$ python -q
>>> import numpy as np
>>> np.set_printoptions(precision=2, suppress=True, linewidth=200, floatmode="fixed")
>>> K = np.loadtxt("test11.csv", delimiter=",")
>>> print(K)
[[ 0.00  0.00  0.00  0.00  0.00  0.00  0.00  0.00 -3.00]
 [ 0.00  0.00  0.00  0.00  0.00  0.00  0.00  0.00 -7.00]
 [ 0.00  0.00  0.00  0.00  0.00  0.00  0.00  0.00 -4.00]
 [ 0.00  0.00  0.00  0.00  0.00  0.00  0.00  0.00 -7.00]
 [ 0.00  0.00  0.00  0.00  0.00  0.00  0.00  0.00  6.00]
 [ 0.00  0.00  0.00  0.00  0.00  0.00  0.00  0.00 -8.00]
 [ 0.00  0.00  0.00  0.00  0.00  0.00  0.00  0.00  7.00]
 [ 0.00  0.00  0.00  0.00  0.00  0.00  0.00  0.00  8.00]
 [-3.00 -7.00 -4.00 -7.00  6.00 -8.00  7.00  8.00  0.00]]
>>> left, s, vt = np.linalg.svd(K)
>>> evecs = vt[:(s > 1e-8).sum()]
>>> rng = np.random.default_rng(17)
>>> x = K[6] + -3 * K[2] + rng.integers(2) * np.eye(9)[7]
>>> print(x)
[ 0.00  0.00  0.00  0.00  0.00  0.00  0.00  1.00 19.00]
>>> print(np.linalg.matrix_rank(np.vstack([K, x])))
3
>>> print(np.allclose(evecs.T @ evecs @ x, x))
False
>>> print(round(np.linalg.norm(x - evecs.T @ evecs @ x), 2))
0.9
>>> left, s, vt = np.linalg.svd(K)
>>> print(s)
[18.33 18.33  0.00  0.00  0.00  0.00  0.00  0.00 -0.00]
>>> print(np.argmax(s[:-1] / (s[1:] + 1e-6)) + 1)
2
>>> Y = left[:, :2] @ np.diag(s[:2]) @ vt[:2]
>>> print(round(np.abs(K - Y).max(), 2))
0.0
>>> print(round(float(np.linalg.norm(K - Y) / np.linalg.norm(K)), 2))
0.0
>>> print(np.linalg.matrix_rank(Y))
2
>>> def softmax(z):
...     e = np.exp(z - z.max(axis=-1, keepdims=True))
...     return e / e.sum(axis=-1, keepdims=True)
... 
>>> print(np.round(softmax(K[7] + 5), 2) + 0)
[0.00 0.00 0.00 0.00 0.00 0.00 0.00 0.00 1.00]
>>> print(np.round(softmax(K[7]), 2) + 0)
[0.00 0.00 0.00 0.00 0.00 0.00 0.00 0.00 1.00]
>>> print(np.round(softmax(10 * K[7]), 2) + 0)
[0.00 0.00 0.00 0.00 0.00 0.00 0.00 0.00 1.00]
>>> S = K @ K.T / np.sqrt(9)
>>> print(np.round(softmax(S + np.triu(np.full(S.shape, -np.inf), 1)), 2) + 0)
[[1.00 0.00 0.00 0.00 0.00 0.00 0.00 0.00 0.00]
 [0.00 1.00 0.00 0.00 0.00 0.00 0.00 0.00 0.00]
 [0.00 0.98 0.02 0.00 0.00 0.00 0.00 0.00 0.00]
 [0.00 0.50 0.00 0.50 0.00 0.00 0.00 0.00 0.00]
 [0.00 0.00 0.00 0.00 1.00 0.00 0.00 0.00 0.00]
 [0.00 0.06 0.00 0.06 0.00 0.88 0.00 0.00 0.00]
 [0.00 0.00 0.00 0.00 0.09 0.00 0.91 0.00 0.00]
 [0.00 0.00 0.00 0.00 0.00 0.00 0.06 0.93 0.00]
 [0.00 0.00 0.00 0.00 0.00 0.00 0.00 0.00 1.00]]
>>> print(softmax(S).round(6).argmax(axis=1))
[5 5 5 5 7 5 7 7 8]
>>> A = np.load("w.npy")
>>> print(A)
[[ 13.34  -0.69 -19.30  -7.43]
 [ 10.60  -1.49 -19.67  -8.37]
 [ 12.10  -0.76 -19.80  -7.76]
 [  5.88   8.92  17.23   1.31]
 [  6.29   7.94  15.61   2.15]
 [  5.47   7.50  15.19   1.95]
 [ 10.02  -1.38 -20.99  -7.33]
 [  6.00   6.58  14.78   2.76]
 [ 10.16  -1.70 -20.70  -8.14]
 [  5.79   9.27  15.72   1.33]]
>>> P = A @ np.linalg.solve(A.T @ A, A.T)
>>> print(np.diag(P))
[0.39 0.55 0.23 0.46 0.24 0.18 0.56 0.53 0.26 0.60]
>>> print(round(float(np.trace(P)), 2))
4.0
>>> print(np.round(np.linalg.eigvalsh(P), 2) + 0)
[0.00 0.00 0.00 0.00 0.00 0.00 1.00 1.00 1.00 1.00]
